$ python -q
>>> import numpy as np
>>> import numpy.linalg as la
>>> np.set_printoptions(suppress=True, linewidth=160)
>>> E = np.load("arr.npy")
>>> print(E)
[[1 1 3 0]
 [1 1 3 0]
 [3 3 9 0]
 [0 0 0 0]]
>>> print(np.round(E @ la.pinv(E) @ E, 3))
[[1. 1. 3. 0.]
 [1. 1. 3. 0.]
 [3. 3. 9. 0.]
 [0. 0. 0. 0.]]
>>> print(np.allclose(E[:-1].T @ la.lstsq(E[:-1].T, E[-1])[0], E[-1]))
True
>>> print(np.abs(np.diag(la.qr(E)[1])) > 1e-9)
[ True False False False]
>>> data = np.loadtxt("data.csv", delimiter=",")
>>> print(data)
[[ 0.478  0.943 -0.578]
 [ 0.1    0.291 -0.501]
 [-0.235 -0.572  0.97 ]
 [ 0.291  0.793  0.319]
 [ 0.478  0.926 -0.97 ]
 [-0.235 -0.691 -0.11 ]
 [-0.273 -0.735  0.414]
 [-0.08  -0.188  0.757]
 [-0.551 -0.967  0.867]
 [ 0.446  0.898 -0.984]
 [-0.327 -0.804  0.706]
 [-0.537 -0.966  0.647]
 [-0.178 -0.501  0.706]
 [-0.04  -0.09   0.501]
 [ 0.08   0.235 -0.414]
 [ 0.04   0.11  -0.319]
 [ 0.197  0.572 -0.501]
 [ 0.159  0.47  -0.501]
 [-0.273 -0.735  0.414]
 [ 0.235  0.635 -0.757]
 [ 0.38   0.864 -0.757]
 [-0.523 -0.951  0.97 ]
 [-0.31  -0.744  0.943]
 [-0.397 -0.879  0.8  ]
 [-0.38  -0.854  0.892]
 [-0.217 -0.604  0.647]
 [-0.273 -0.731  0.501]
 [ 0.    -0.1   -0.8  ]
 [-0.363 -0.848  0.706]]
>>> # row 18 repeats row 6
>>> other = np.c_[data[:, :1] @ np.array([[4]]), np.array([3, 1, 1, 1, 0, 0, 0, 2, 1, 3, 0, 3, 2, 0, 2, 1, 2, 2, 1, 0, 0, 2, 0, 0, 2, 1, 1, 0, 2])]
>>> print(other)
[[ 1.912  3.   ]
 [ 0.4    1.   ]
 [-0.94   1.   ]
 [ 1.164  1.   ]
 [ 1.912  0.   ]
 [-0.94   0.   ]
 [-1.092  0.   ]
 [-0.32   2.   ]
 [-2.204  1.   ]
 [ 1.784  3.   ]
 [-1.308  0.   ]
 [-2.148  3.   ]
 [-0.712  2.   ]
 [-0.16   0.   ]
 [ 0.32   2.   ]
 [ 0.16   1.   ]
 [ 0.788  2.   ]
 [ 0.636  2.   ]
 [-1.092  1.   ]
 [ 0.94   0.   ]
 [ 1.52   0.   ]
 [-2.092  2.   ]
 [-1.24   0.   ]
 [-1.588  0.   ]
 [-1.52   2.   ]
 [-0.868  1.   ]
 [-1.092  1.   ]
 [ 0.     0.   ]
 [-1.452  2.   ]]
>>> print(la.matrix_rank(np.c_[data, other]))
4
>>> print(la.matrix_rank(other))
2
>>> C2 = np.cov(data, rowvar=False)
>>> print(np.round(la.eigvalsh(C2)[::-1], 3))
[0.965 0.078 0.002]
>>> print(np.round(data.std(axis=0), 3))
[0.309 0.679 0.674]
>>> print(np.argwhere(np.triu(np.abs(np.corrcoef(data.T)) > 0.8, 1)))
[[0 1]
 [0 2]
 [1 2]]
>>> print(np.median(data, axis=0))
[-0.178 -0.501  0.414]
>>> print(np.argsort(-data.std(axis=0).round(6), kind="stable"))
[1 2 0]
